$ ipython --no-banner

In [1]: import numpy as np

In [2]: import numpy.linalg as la

In [3]: np.set_printoptions(suppress=True, linewidth=200)

In [4]: tidy = lambda a: np.round(a, 1) + 0

In [5]: f = np.array([0, 0, 0, 0, 2, 1, 0, 1, 0, 0]) + 0.5

In [6]: feats = np.eye(10) - 2 * np.outer(f, f) / (f @ f)

In [7]: print(tidy(feats))
[[ 1.   0.   0.   0.  -0.2 -0.1  0.  -0.1  0.   0. ]
 [ 0.   1.   0.   0.  -0.2 -0.1  0.  -0.1  0.   0. ]
 [ 0.   0.   1.   0.  -0.2 -0.1  0.  -0.1  0.   0. ]
 [ 0.   0.   0.   1.  -0.2 -0.1  0.  -0.1  0.   0. ]
 [-0.2 -0.2 -0.2 -0.2  0.  -0.6 -0.2 -0.6 -0.2 -0.2]
 [-0.1 -0.1 -0.1 -0.1 -0.6  0.6 -0.1 -0.4 -0.1 -0.1]
 [ 0.   0.   0.   0.  -0.2 -0.1  1.  -0.1  0.   0. ]
 [-0.1 -0.1 -0.1 -0.1 -0.6 -0.4 -0.1  0.6 -0.1 -0.1]
 [ 0.   0.   0.   0.  -0.2 -0.1  0.  -0.1  1.   0. ]
 [ 0.   0.   0.   0.  -0.2 -0.1  0.  -0.1  0.   1. ]]

In [8]: ev, vecs = la.eigh(feats)

In [9]: print(np.unique(ev.round(6) + 0, return_counts=True)[1])
[1 9]

In [10]: print(tidy(vecs.T @ vecs))
[[1. 0. 0. 0. 0. 0. 0. 0. 0. 0.]
 [0. 1. 0. 0. 0. 0. 0. 0. 0. 0.]
 [0. 0. 1. 0. 0. 0. 0. 0. 0. 0.]
 [0. 0. 0. 1. 0. 0. 0. 0. 0. 0.]
 [0. 0. 0. 0. 1. 0. 0. 0. 0. 0.]
 [0. 0. 0. 0. 0. 1. 0. 0. 0. 0.]
 [0. 0. 0. 0. 0. 0. 1. 0. 0. 0.]
 [0. 0. 0. 0. 0. 0. 0. 1. 0. 0.]
 [0. 0. 0. 0. 0. 0. 0. 0. 1. 0.]
 [0. 0. 0. 0. 0. 0. 0. 0. 0. 1.]]

In [11]: print(tidy(vecs @ np.diag(ev) @ vecs.T))
[[ 1.   0.   0.   0.  -0.2 -0.1  0.  -0.1  0.   0. ]
 [ 0.   1.   0.   0.  -0.2 -0.1  0.  -0.1  0.   0. ]
 [ 0.   0.   1.   0.  -0.2 -0.1  0.  -0.1  0.   0. ]
 [ 0.   0.   0.   1.  -0.2 -0.1  0.  -0.1  0.   0. ]
 [-0.2 -0.2 -0.2 -0.2  0.  -0.6 -0.2 -0.6 -0.2 -0.2]
 [-0.1 -0.1 -0.1 -0.1 -0.6  0.6 -0.1 -0.4 -0.1 -0.1]
 [ 0.   0.   0.   0.  -0.2 -0.1  1.  -0.1  0.   0. ]
 [-0.1 -0.1 -0.1 -0.1 -0.6 -0.4 -0.1  0.6 -0.1 -0.1]
 [ 0.   0.   0.   0.  -0.2 -0.1  0.  -0.1  1.   0. ]
 [ 0.   0.   0.   0.  -0.2 -0.1  0.  -0.1  0.   1. ]]

In [12]: M = np.loadtxt("a.csv", delimiter=",")

In [13]: print(M)
[[ 0.6 -0.3  1.5 -0.4 -0.7 -0.2  0.1 -2.5  0.5]
 [-0.2  0.4 -0.4 -0.1 -0.1  0.5 -0.4  2.1  0. ]
 [ 1.5  0.3  0.6 -0.7  2.3 -0.3  1.8  0.6 -0.2]
 [-0.4 -0.2 -0.2  1.1 -1.7  0.8 -0.9  0.4  0.5]
 [-1.8 -0.5 -0.9  0.8  0.9 -2.4 -0.6  0.6  0.2]
 [ 1.3  0.7  0.8  1.7  0.3 -0.6 -0.4 -0.3  2.9]
 [ 0.4  2.2  0.5 -0.1 -0.4  0.1 -0.5  0.7 -0.1]
 [ 0.9 -0.5 -0.2 -0.2  0.6  1.3 -0.2  1.1  0.3]
 [-1.5 -0.3 -0.6  0.8 -1.1  0.6 -0.7 -1.8  0.9]
 [ 0.6  0.6  0.8 -0.3 -0.1  0.   0.3  0.3 -1.4]
 [ 1.6 -1.1 -0.8 -0.6  0.6 -0.7  2.2  1.1  0.5]
 [-1.6 -1.6 -1.2 -0.1 -0.5  0.8  0.7 -1.8 -0.6]
 [-3.6 -9.   1.5  1.8  8.4  1.8 -1.8 -2.4 -0.9]
 [ 0.4 -1.3  0.  -0.2  1.  -2.3 -0.1  1.1  0. ]
 [ 0.7  0.2 -0.8 -1.  -0.9 -0.8  0.7  0.2 -0.5]]

In [14]: # row 12 dominates

In [15]: x = np.array([3, 3, -1, 1, 0, -1, -3, 0, 0])

In [16]: target = M @ x

In [17]: print(tidy(la.lstsq(M, target)[0]))
[ 3.  3. -1.  1.  0. -1. -3.  0.  0.]

In [18]: print(tidy(la.pinv(M) @ M))
[[1. 0. 0. 0. 0. 0. 0. 0. 0.]
 [0. 1. 0. 0. 0. 0. 0. 0. 0.]
 [0. 0. 1. 0. 0. 0. 0. 0. 0.]
 [0. 0. 0. 1. 0. 0. 0. 0. 0.]
 [0. 0. 0. 0. 1. 0. 0. 0. 0.]
 [0. 0. 0. 0. 0. 1. 0. 0. 0.]
 [0. 0. 0. 0. 0. 0. 1. 0. 0.]
 [0. 0. 0. 0. 0. 0. 0. 1. 0.]
 [0. 0. 0. 0. 0. 0. 0. 0. 1.]]

In [19]: rng = np.random.default_rng(787049)

In [20]: target = target + 0.3 * rng.normal(size=15)

In [21]: print(tidy(target))
[ -0.9   1.1  -1.    1.9  -0.8   8.9   8.7   0.6  -2.6   1.6  -4.  -11.6 -34.1  -0.7   1.5]

In [22]: beta, *_ = la.lstsq(M, target)

In [23]: print(tidy(la.norm(target - M @ beta)))
0.7

In [24]: print(beta.round())
[ 3.  3. -1.  1.  0. -1. -3. -0. -0.]

In [25]: print(tidy(M.T @ (target - M @ beta)))
[0. 0. 0. 0. 0. 0. 0. 0. 0.]

In [26]: Y = np.c_[M[:, :2] @ np.array([[0, 9], [4, -2]]), np.array([4, 4, -3, -5, 2, 2, -3, -3, 0, -4, -2, -5, -1, -2, 3])]

In [27]: print(tidy(Y))
[[ -1.2   6.    4. ]
 [  1.6  -2.6   4. ]
 [  1.2  12.9  -3. ]
 [ -0.8  -3.2  -5. ]
 [ -2.  -15.2   2. ]
 [  2.8  10.3   2. ]
 [  8.8  -0.8  -3. ]
 [ -2.    9.1  -3. ]
 [ -1.2 -12.9   0. ]
 [  2.4   4.2  -4. ]
 [ -4.4  16.6  -2. ]
 [ -6.4 -11.2  -5. ]
 [-36.  -14.4  -1. ]
 [ -5.2   6.2  -2. ]
 [  0.8   5.9   3. ]]

In [28]: print(la.matrix_rank(Y))
3

In [29]: print(tidy(la.lstsq(M, Y[:, 0])[0]))
[0. 4. 0. 0. 0. 0. 0. 0. 0.]

In [30]: x = np.array([4, 7, 4, 2, 9, 0, 9, 4, 0])

In [31]: target = M @ x

In [32]: beta, lr = np.zeros(9), 1 / la.norm(M, 2) ** 2

In [33]: for i in range(10):
    ...:     beta -= lr * M.T @ (M @ beta - target)
    ...:     if i % 2 == 0: print(i, round(la.norm(M @ beta - target), 1))
    ...: 
0 63.4
2 44.3
4 32.5
6 25.2
8 20.7

In [34]: print(tidy(beta))
[ 6.1  2.9  2.5 -1.6  5.8 -1.3  3.9  4.2  0.2]

In [35]: print(tidy(la.cond(M)))
23.3

In [36]: hat = M @ la.solve(M.T @ M, M.T)

In [37]: print(np.allclose(hat @ hat, hat))
True

In [38]: print(tidy(hat @ M[:, 6]))
[ 0.1 -0.4  1.8 -0.9 -0.6 -0.4 -0.5 -0.2 -0.7  0.3  2.2  0.7 -1.8 -0.1  0.7]

In [39]: print(tidy(la.eigvalsh(hat)))
[0. 0. 0. 0. 0. 0. 1. 1. 1. 1. 1. 1. 1. 1. 1.]

In [40]: print(la.matrix_rank(np.eye(15) - hat))
6

In [41]: W0 = np.loadtxt("test14.csv", delimiter=",")

In [42]: print(W0)
[[ 0.  0.  3.  4. -1.  0. -4.  0.  4. -1.]
 [ 0.  0. -4.  5.  0.  2. -4.  1. -1.  0.]
 [ 0.  0.  0. -3.  4.  5. -3.  3. -3.  1.]
 [ 0.  0.  0.  0. -2.  1.  4.  2.  5.  0.]
 [ 0.  0.  0.  0.  0.  2.  0.  2. -4. -2.]
 [ 0.  0.  0.  0.  0.  0.  3.  2.  4. -3.]
 [ 0.  0.  0.  0.  0.  0.  0.  5. -2. -2.]
 [ 0.  0.  0.  0.  0.  0.  0.  0. -1. -3.]
 [ 0.  0.  0.  0.  0.  0.  0.  0.  0.  5.]
 [ 0.  0.  0.  0.  0.  0.  0.  0.  0.  0.]]

In [43]: # triangular: eigenvalues sit on the diagonal

In [44]: U, s, Vt = la.svd(W0)

In [45]: vecs = Vt[:(s > 1e-8).sum()]

In [46]: x = W0[7] + 2 * W0[5] + rng.integers(2) * np.eye(10)[0]

In [47]: print(x)
[ 1.  0.  0.  0.  0.  0.  6.  4.  7. -9.]

In [48]: print(tidy(vecs.T @ vecs))
[[0. 0. 0. 0. 0. 0. 0. 0. 0. 0.]
 [0. 0. 0. 0. 0. 0. 0. 0. 0. 0.]
 [0. 0. 1. 0. 0. 0. 0. 0. 0. 0.]
 [0. 0. 0. 1. 0. 0. 0. 0. 0. 0.]
 [0. 0. 0. 0. 1. 0. 0. 0. 0. 0.]
 [0. 0. 0. 0. 0. 1. 0. 0. 0. 0.]
 [0. 0. 0. 0. 0. 0. 1. 0. 0. 0.]
 [0. 0. 0. 0. 0. 0. 0. 1. 0. 0.]
 [0. 0. 0. 0. 0. 0. 0. 0. 1. 0.]
 [0. 0. 0. 0. 0. 0. 0. 0. 0. 1.]]

In [49]: print(tidy(la.norm(x - vecs.T @ vecs @ x)))
1.0

In [50]: print(tidy(np.diag(vecs.T @ vecs)))
[0. 0. 1. 1. 1. 1. 1. 1. 1. 1.]

In [51]: F = np.load("data.npy")

In [52]: print(F)
[[  2  -8  -2   8  -2  -2   0   4]
 [  2  -8  -2   8  -2  -2   0   4]
 [  3 -12  -3  12  -3  -3   0   6]
 [ -2   8   2  -8   2   2   0  -4]
 [  2  -8  -2   8  -2  -2   0   4]
 [ -1   4   1  -4   1   1   0  -2]
 [  0   0   0   0   0   0   0   0]
 [  0   0   0   0   0   0   0   0]
 [ -1   4   1  -4   1   1   0  -2]
 [  1  -4  -1   4  -1  -1   0   2]
 [  0   0   0   0   0   0   0   0]]

In [53]: print(np.allclose(F[:-1].T @ la.lstsq(F[:-1].T, F[-1])[0], F[-1]))
True

In [54]: print(la.lstsq(F[:-1].T, F[-1])[2])
1

In [55]: print(np.abs(np.diag(la.qr(F)[1])) > 1e-9)
[ True False False False False False False False]

In [56]: try:
    ...:     la.inv(F)
    ...: except la.LinAlgError as e:
    ...:     print("failed:", e)
    ...: 
failed: Last 2 dimensions of the array must be square

In [57]: print(tidy(np.trace(la.pinv(F) @ F)))
1.0

In [58]: print(tidy(F @ la.pinv(F) @ F))
[[  2.  -8.  -2.   8.  -2.  -2.   0.   4.]
 [  2.  -8.  -2.   8.  -2.  -2.   0.   4.]
 [  3. -12.  -3.  12.  -3.  -3.   0.   6.]
 [ -2.   8.   2.  -8.   2.   2.   0.  -4.]
 [  2.  -8.  -2.   8.  -2.  -2.   0.   4.]
 [ -1.   4.   1.  -4.   1.   1.   0.  -2.]
 [  0.   0.   0.   0.   0.   0.   0.   0.]
 [  0.   0.   0.   0.   0.   0.   0.   0.]
 [ -1.   4.   1.  -4.   1.   1.   0.  -2.]
 [  1.  -4.  -1.   4.  -1.  -1.   0.   2.]
 [  0.   0.   0.   0.   0.   0.   0.   0.]]
